% ipython --no-banner

In [1]: import numpy as np

In [2]: import numpy.linalg as la

In [3]: np.set_printoptions(precision=1, suppress=True, linewidth=120, floatmode="fixed")

In [4]: data = np.load("sample15.npy")

In [5]: print(data.round(1) + 0)
[[ 2.5 -0.5  1.5]
 [ 3.6  2.7  4.7]
 [ 2.9  0.7  2.7]
 [ 3.6  2.7  4.7]
 [ 0.9 -5.4 -3.4]
 [ 2.5 -0.4  1.6]
 [ 2.8  0.5  2.5]
 [ 2.1 -1.8  0.2]
 [ 1.4 -3.7 -1.7]
 [ 2.0 -1.9  0.1]
 [ 2.4 -0.9  1.1]
 [ 0.6 -6.3 -4.3]
 [ 0.0 -7.9 -5.9]
 [ 1.1 -4.8 -2.8]
 [ 0.5 -6.5 -4.5]
 [ 2.3 -1.0  1.0]
 [ 1.7 -2.9 -0.9]
 [ 2.9  0.6  2.6]
 [ 2.3 -1.2  0.8]
 [ 2.2 -1.5  0.5]
 [ 1.7 -2.9 -0.9]
 [ 1.7 -2.9 -0.9]
 [ 3.1  1.4  3.4]]

In [6]: idx = data[:, 1] > np.median(data[:, 1])

In [7]: f = data[idx].mean(axis=0) - data[~idx].mean(axis=0)

In [8]: print(f)
[1.5 4.5 4.5]

In [9]: print(np.argsort(-np.abs(f).round(6), kind="stable"))
[1 2 0]

In [10]: D = la.norm(data[:, None] - data[None], axis=-1)

In [11]: print(la.matrix_rank(D ** 2))
3

In [12]: print(np.unravel_index(D.round(6).argmax(), D.shape))
(np.int64(1), np.int64(12))

In [13]: print(D.mean(axis=1).argmax())
12

In [14]: print(D[7].round(6).argsort(kind="stable")[:4])
[ 7  9 19 18]

In [15]: print(D.shape)
(23, 23)

In [16]: gram = np.cov(data, rowvar=False)

In [17]: print(gram.shape)
(3, 3)

In [18]: print(np.round(la.eigvalsh(gram)[::-1], 1) + 0)
[17.5  0.0  0.0]

In [19]: print(np.argwhere(np.triu(np.abs(np.corrcoef(data.T)) > 0.8, 1)))
[[0 1]
 [0 2]
 [1 2]]

In [20]: r = la.matrix_rank(data)

In [21]: print(r)
2

In [22]: ns = la.svd(data)[2][r:].T

In [23]: print(la.matrix_rank(data.T @ data), la.matrix_rank(data @ data.T))
2 2

In [24]: print([int(la.matrix_rank(np.delete(data, i, axis=0))) for i in range(23)])
[2, 2, 2, 2, 2, 2, 2, 2, 2, 2, 2, 2, 2, 2, 2, 2, 2, 2, 2, 2, 2, 2, 2]

In [25]: print(ns @ ns.T)
[[ 0.3  0.3 -0.4]
 [ 0.3  0.3 -0.4]
 [-0.4 -0.4  0.5]]

In [26]: J = np.load("dump.npy")

In [27]: print(J)
[[ 0.9  0.2 -0.4]
 [ 1.7 -0.5  0.3]
 [ 0.5  0.5  0.4]
 [ 1.0 -0.1 -0.6]]

In [28]: O, R = la.qr(J)

In [29]: print(np.trace(O @ O.T))
3.0

In [30]: print(R.round(1) + 0)
[[-2.2  0.2  0.1]
 [ 0.0  0.7  0.0]
 [ 0.0  0.0 -0.9]]

In [31]: print(O.round(1) + 0)
[[-0.4  0.4  0.4]
 [-0.8 -0.5 -0.4]
 [-0.2  0.8 -0.5]
 [-0.4  0.0  0.6]]

In [32]: print(np.allclose(R.T @ R, J.T @ J))
True

In [33]: print(O.shape, R.shape)
(4, 3) (3, 3)

In [34]: f = np.array([-3, -7])

In [35]: print(np.correlate(data[8], data[13], "full"))
[-3.9  3.5 24.1  4.2 -1.9]

In [36]: print(np.convolve(data[8], f))
[-4.3  1.2 31.3 12.1]

In [37]: print(np.cross(data[8, :3], data[13, :3]))
[ 2.1  2.1 -2.7]

In [38]: M = np.load("a.npy")

In [39]: print(M)
[[-7 -4 -8 -8  0]
 [ 0 -3 -8 -7  4]
 [-4  7 -3  9  5]
 [-2 -2  9  7  1]
 [-6  6  4  7 -2]]

In [40]: th = np.radians(120)

In [41]: R = np.eye(5)

In [42]: R[0, 0] = R[2, 2] = np.cos(th)

In [43]: R[0, 2], R[2, 0] = -np.sin(th), np.sin(th)

In [44]: print(R)
[[-0.5  0.0 -0.9  0.0  0.0]
 [ 0.0  1.0  0.0  0.0  0.0]
 [ 0.9  0.0 -0.5  0.0  0.0]
 [ 0.0  0.0  0.0  1.0  0.0]
 [ 0.0  0.0  0.0  0.0  1.0]]

In [45]: A2 = M @ R.T

In [46]: print(la.svd(M, compute_uv=False), la.svd(A2, compute_uv=False))
[22.4 13.4  8.5  6.1  1.0] [22.4 13.4  8.5  6.1  1.0]

In [47]: print(A2)
[[10.4 -4.0 -2.1 -8.0  0.0]
 [ 6.9 -3.0  4.0 -7.0  4.0]
 [ 4.6  7.0 -2.0  9.0  5.0]
 [-6.8 -2.0 -6.2  7.0  1.0]
 [-0.5  6.0 -7.2  7.0 -2.0]]

In [48]: print(np.abs(A2 - M).max(axis=0))
[17.4  0.0 15.2  0.0  0.0]

In [49]: print(round(la.det(R), 1), round(np.trace(R), 1))
1.0 2.0

In [50]: print(np.allclose(la.norm(M, axis=1), la.norm(A2, axis=1)))
True

In [51]: rng = np.random.default_rng(6294)

In [52]: idx = rng.integers(0, 2, 5)

In [53]: feats = np.triu((idx[:, None] == idx) & (rng.random((5, 5)) < 0.8), 1).astype(int)

In [54]: feats += feats.T

In [55]: print(feats)
[[0 0 0 0 0]
 [0 0 1 1 1]
 [0 1 0 1 0]
 [0 1 1 0 1]
 [0 1 0 1 0]]

In [56]: print(la.matrix_power(feats, 3))
[[0 0 0 0 0]
 [0 4 5 5 5]
 [0 5 2 5 2]
 [0 5 5 4 5]
 [0 5 2 5 2]]

In [57]: feats.inv()
Traceback (most recent call last):
  Cell In[57], line 1
    feats.inv()
AttributeError: 'numpy.ndarray' object has no attribute 'inv'


In [58]: print(feats @ feats)
[[0 0 0 0 0]
 [0 3 1 2 1]
 [0 1 2 1 2]
 [0 2 1 3 1]
 [0 1 2 1 2]]

In [59]: print(np.trace(feats))
0

In [60]: la.determinant(feats)
Traceback (most recent call last):
  Cell In[60], line 1
    la.determinant(feats)
AttributeError: module 'numpy.linalg' has no attribute 'determinant'


In [61]: evals, V = la.eigvalsh(feats)
Traceback (most recent call last):
  Cell In[61], line 1
    evals, V = la.eigvalsh(feats)
ValueError: too many values to unpack (expected 2)


In [62]: evals, V = la.eigh(feats)

In [63]: print(np.abs(V[:, -1]).round(6).argmax())
1

In [64]: print(np.abs(V[:, -1]))
[0.0 0.6 0.4 0.6 0.4]

In [65]: print(la.eigvalsh(feats + 5 * np.eye(5)))
[3.4 4.0 5.0 5.0 7.6]

In [66]: print(np.round(la.svd(feats, compute_uv=False), 1) + 0)
[2.6 1.6 1.0 0.0 0.0]

In [67]: print(evals.round(1) + 0)
[-1.6 -1.0  0.0  0.0  2.6]

In [68]: print(np.round(V.T @ V, 1) + 0)
[[1.0 0.0 0.0 0.0 0.0]
 [0.0 1.0 0.0 0.0 0.0]
 [0.0 0.0 1.0 0.0 0.0]
 [0.0 0.0 0.0 1.0 0.0]
 [0.0 0.0 0.0 0.0 1.0]]

In [69]: print(np.round(V @ np.diag(evals) @ V.T, 1) + 0)
[[0.0 0.0 0.0 0.0 0.0]
 [0.0 0.0 1.0 1.0 1.0]
 [0.0 1.0 0.0 1.0 0.0]
 [0.0 1.0 1.0 0.0 1.0]
 [0.0 1.0 0.0 1.0 0.0]]

In [70]: print(np.unique(evals.round(6) + 0, return_counts=True)[1])
[1 1 2 1]

In [71]: print((evals > 1e-8).sum(), (evals < -1e-8).sum())
1 2

In [72]: A2 = np.array([[-1, 3], [2, -3], [2, 0]])

In [73]: print(np.einsum("ij->j", data))
[ 46.8 -43.7   2.3]

In [74]: Uu, sig, Vh = la.svd(feats)

In [75]: print(np.argmax(sig[:-1] / (sig[1:] + 1e-6)) + 1)
3

In [76]: A2 = Uu[:, :3] @ np.diag(sig[:3]) @ Vh[:3]

In [77]: print(round(la.norm(feats - A2, 2), 1), np.round(sig[3], 1))
0.0 0.0

In [78]: print(round(float(la.norm(feats - A2) / la.norm(feats)), 1))
0.0

In [79]: print(np.round(np.abs(feats - A2).max(), 1))
0.0

In [80]: m1 = np.load("block10.npy")

In [81]: print(m1)
[[0 0 1 0]
 [0 0 0 0]
 [1 0 0 0]
 [0 0 0 0]]

In [82]: print(np.sort(la.eigvals(m1).real))
[-1.0  0.0  0.0  1.0]

In [83]: print((m1 != 0).astype(int))
[[0 0 1 0]
 [0 0 0 0]
 [1 0 0 0]
 [0 0 0 0]]

In [84]: print((la.matrix_power((m1 != 0) + (m1.T != 0) + np.eye(4), 4) > 0).astype(int))
[[1 0 1 0]
 [0 1 0 0]
 [1 0 1 0]
 [0 0 0 1]]

In [85]: f = np.array([0, 0])

In [86]: print(np.convolve(feats[1], f))
[0 0 0 0 0 0]

In [87]: print(round(la.eigvalsh(m1).min(), 1))
-1.0

In [88]: try:
    ...:     la.cholesky(m1)
    ...: except la.LinAlgError as e:
    ...:     print("failed:", e)
    ...: 
failed: Matrix is not positive definite

In [89]: E = np.load("run17.npy")

In [90]: print(E)
[[-0.5  0.6 -1.3  0.2  1.5]
 [-1.6  2.4  0.7  0.2 -1.6]
 [-0.4  1.0  1.6 -1.1 -0.1]
 [ 0.9 -0.6  0.7 -0.5 -1.7]]

In [91]: A2 = np.array([[-1, 3], [2, 3], [1, 1], [-3, -2], [-1, 0]])

In [92]: print(E @ A2)
[[-1.7 -1.4]
 [ 8.1  2.7]
 [ 7.4  5.6]
 [ 1.8  2.6]]

In [93]: print(np.vstack([E, A2.T]).shape)
(6, 5)

In [94]: print(np.einsum("ij,ij->i", E, E))
[ 4.6 11.4  4.9  4.8]

In [95]: print(la.matrix_rank(np.vstack([E, A2.T])))
5

In [96]: print(la.matrix_rank(E @ A2))
2

In [97]: print(np.einsum("ik,kj->ji", E, A2))
[[-1.7  8.1  7.4  1.8]
 [-1.4  2.7  5.6  2.6]]

In [98]: x0 = np.array([1, 2, 1, 2, 2])

In [99]: h1 = np.maximum(E @ x0, 0)

In [100]: print(np.maximum(E @ x0, 0) - np.maximum(-E @ x0, 0))
[ 2.8  1.1  0.8 -4.0]

In [101]: E @ E
Traceback (most recent call last):
  Cell In[101], line 1
    E @ E
ValueError: matmul: Input operand 1 has a mismatch in its core dimension 0, with gufunc signature (n?,k),(k,m?)->(n?,m?) (size 4 is different from 5)


In [102]: gram = E.T @ E

In [103]: print(la.svd(E, compute_uv=False) ** 2)
[14.0  8.8  2.7  0.2]

In [104]: print(np.round(np.trace(gram), 1), round((E ** 2).sum(), 1))
25.7 25.7

In [105]: print(np.round(la.eigvalsh(gram)[::-1], 1) + 0)
[14.0  8.8  2.7  0.2  0.0]

In [106]: print((E @ E.T).shape)
(4, 4)

In [107]: A = np.array([[1.5, -0.3, 0.3, -0.9, -1.2], [0.2, -6.6, 1.5, 0.3, -1.4]])

In [108]: print(la.norm(A, axis=1).argmax())
1

In [109]: print(round(la.norm(A) ** 2 / la.norm(A, 2) ** 2, 1))
1.1

In [110]: print(round(float(la.norm(A, 1)), 1), np.round(la.norm(A, np.inf), 1))
6.9 10.0

In [111]: print(la.norm(A, axis=0))
[1.5 6.6 1.5 0.9 1.8]

In [112]: print(round(la.norm(A[0] - A[1]), 1))
6.7

In [113]: print(round(float(la.norm(A[0], 1)), 1), round(la.norm(A[0], np.inf), 1))
4.2 1.5

In [114]: print(round(A[0] @ A[1], 1))
4.1

In [115]: def softmax(z):
     ...:     e = np.exp(z - z.max(axis=-1, keepdims=True))
     ...:     return e / e.sum(axis=-1, keepdims=True)
     ...: 

In [116]: print(np.round(softmax(A[0] + 2), 1) + 0)
[0.6 0.1 0.2 0.1 0.0]

In [117]: S = A @ A.T / np.sqrt(5)

In [118]: print(softmax(S).round(6).argmax(axis=1))
[0 1]

In [119]: f = np.array([2, -1, 2, -2]) + 0.5

In [120]: arr = np.outer(f, f) / (f @ f)

In [121]: print(arr.round(1) + 0)
[[ 0.4 -0.1  0.4 -0.2]
 [-0.1  0.0 -0.1  0.0]
 [ 0.4 -0.1  0.4 -0.2]
 [-0.2  0.0 -0.2  0.2]]

In [122]: r = la.matrix_rank(arr)

In [123]: print(r)
1

In [124]: ns = la.svd(arr)[2][r:].T

In [125]: print([int(la.matrix_rank(arr[:, :j + 1])) for j in range(4)])
[1, 1, 1, 1]

In [126]: print(np.round(ns @ ns.T, 1) + 0)
[[ 0.6  0.1 -0.4  0.3]
 [ 0.1  1.0  0.1  0.0]
 [-0.4  0.1  0.6  0.3]
 [ 0.3  0.0  0.3  0.8]]

In [127]: print([int(la.matrix_rank(arr[:i])) for i in range(1, len(arr) + 1)])
[1, 1, 1, 1]

In [128]: print(np.round(arr @ ns, 1) + 0)
[[0.0 0.0 0.0]
 [0.0 0.0 0.0]
 [0.0 0.0 0.0]
 [0.0 0.0 0.0]]

In [129]: print(np.allclose(arr @ ns, 0))
True

In [130]: x0 = np.array([-2, 0, -2, -2])

In [131]: print(np.trace(arr))
1.0

In [132]: print(arr @ x0)
[-1.2  0.2 -1.2  0.7]

In [133]: print(np.unique(arr.round(6), axis=0).shape)
(3, 4)

In [134]: print(round(np.trace(la.pinv(arr) @ arr), 1))
1.0

In [135]: print(la.lstsq(arr[:-1].T, arr[-1])[2])
1

In [136]: print(np.round(arr @ la.pinv(arr) @ arr, 1) + 0)
[[ 0.4 -0.1  0.4 -0.3]
 [-0.1  0.0 -0.1  0.1]
 [ 0.4 -0.1  0.4 -0.3]
 [-0.3  0.1 -0.3  0.2]]

In [137]: print(np.allclose(arr[:-1].T @ la.lstsq(arr[:-1].T, arr[-1])[0], arr[-1]))
True

In [138]: print(np.trace(arr))
1.0

In [139]: print(round(float(np.abs(la.eigvals(arr)).max()), 1))
1.0

In [140]: print(np.allclose(arr @ arr.T, arr.T @ arr))
True

In [141]: print(np.round(la.matrix_power(arr, 2), 1) + 0)
[[ 0.4 -0.1  0.4 -0.2]
 [-0.1  0.0 -0.1  0.0]
 [ 0.4 -0.1  0.4 -0.2]
 [-0.2  0.0 -0.2  0.2]]

In [142]: print(np.allclose(arr, arr.T))
True

In [143]: th = np.radians(120)

In [144]: R = np.eye(4)

In [145]: R[0, 0] = R[2, 2] = np.cos(th)

In [146]: R[0, 2], R[2, 0] = -np.sin(th), np.sin(th)

In [147]: print(R)
[[-0.5  0.0 -0.9  0.0]
 [ 0.0  1.0  0.0  0.0]
 [ 0.9  0.0 -0.5  0.0]
 [ 0.0  0.0  0.0  1.0]]

In [148]: A2 = arr @ R.T

In [149]: print(round(la.det(R), 1), round(float(np.trace(R)), 1))
1.0 1.0

In [150]: print(np.abs(A2 - arr).max(axis=0))
[1.0 0.0 0.3 0.0]

In [151]: print(np.allclose(la.norm(arr, axis=1), la.norm(A2, axis=1)))
True
